% python3 -q
>>> import numpy as np
>>> np.set_printoptions(precision=2, suppress=True, linewidth=160)
>>> feats = np.load("a.npy")
>>> feats
array([[ 0. ,  0. ,  1.3, -0.4],
       [ 0.4,  1.1,  2. , -0.4],
       [-1.3, -0.7,  0.5,  1. ],
       [-0.2, -0.5, -1. ,  1.6]])
>>> proj = np.triu(np.array([[0, 5, 3, -2], [4, 1, 2, -5], [3, 1, 4, 1], [-2, -5, -2, -2]]), 1) + np.eye(4)
>>> out = proj @ feats @ np.linalg.inv(proj)
>>> out
array([[-1.5, 11.9, -4.5, 58.4],
       [-1.2,  8.2, -4.8, 37. ],
       [-1.5,  6.3, -8.6, 39.7],
       [-0.2,  0.5, -1.4,  5.1]])
>>> np.linalg.matrix_rank(out)
np.int64(4)
>>> proj @ feats - feats @ proj
array([[-1.5,  4.4, 13.5, -3.5],
       [-1.6, -0.9,  2.6, -1.7],
       [-0.2,  6. ,  4.3, -5. ],
       [ 0. ,  1. ,  1.6, -1.9]])
>>> np.poly(out)
array([ 1.  , -3.2 ,  6.92, -6.21,  2.04])
>>> out = np.linalg.inv(feats)
>>> np.round(np.linalg.det(feats) * np.linalg.det(out), 2)
np.float64(1.0)
>>> round(float(np.linalg.slogdet(feats)[0]), 2)
1.0
>>> np.linalg.norm(feats, axis=1).argmax()
np.int64(1)
>>> np.round(np.linalg.norm(feats, 2), 2)
np.float64(3.14)
>>> print(np.round(np.linalg.norm(feats, "nuc"), 2))
6.4
>>> print(np.linalg.norm(feats, axis=1))
[1.36 2.35 1.85 1.96]
>>> print(feats[0] @ feats[2])
0.25
>>> print(round(float(np.linalg.norm(feats) ** 2 / np.linalg.norm(feats, 2) ** 2), 2))
1.49
>>> np.round(np.linalg.norm(feats, 1), 2), np.round(np.linalg.norm(feats, np.inf), 2)
(np.float64(4.8), np.float64(3.9))
>>> mat = np.load("run11.npy")
>>> mat
array([[  4.33,   5.04,   2.58],
       [ -8.06,  19.86, -16.96],
       [ -8.18,  19.06, -18.19],
       [  7.19,   6.78,   1.69],
       [  7.54, -19.58,  -1.93],
       [ -8.25,  17.54, -15.48],
       [  7.14,   4.41,   1.89],
       [  5.64,   4.46,   2.27],
       [ -7.81,  17.78, -16.97],
       [  7.4 , -20.35,  -2.02],
       [ -7.83,  16.59, -18.1 ],
       [  6.91, -18.69,  -2.23],
       [  9.49, -20.48,  -0.54],
       [ -6.28,  18.86, -18.94],
       [ -8.19,  18.19, -17.21],
       [  8.67, -19.13,  -3.08],
       [  7.49, -19.97,  -2.67],
       [  6.48, -20.51,  -0.91],
       [  8.87, -18.85,  -0.93],
       [  7.94, -18.47,  -3.1 ],
       [  7.38,   3.42,   2.74],
       [  6.34,   3.66,   0.12],
       [ -9.31,  17.21, -17.94],
       [ -6.77,  18.8 , -16.97],
       [  7.87, -20.15,  -1.79],
       [ -8.14,  17.04, -16.43],
       [ -9.25,  17.96, -16.12],
       [  6.74, -19.91,  -1.81],
       [  7.57, -20.11,  -2.22],
       [ -8.81,  18.67, -18.16]])
>>> cov = np.cov(mat, rowvar=False)
>>> np.argsort(-mat.std(axis=0).round(6), kind="stable")
array([1, 2, 0])
>>> cov.shape
(3, 3)
>>> np.argwhere(np.triu(np.abs(np.corrcoef(mat.T)) > 0.8, 1))
array([[0, 1],
       [0, 2]])
>>> np.polyfit(mat[:, 2], mat[:, 0], 1)
array([0.88, 7.54])
>>> np.median(mat, axis=0)
array([ 6.41,  4.44, -2.45])
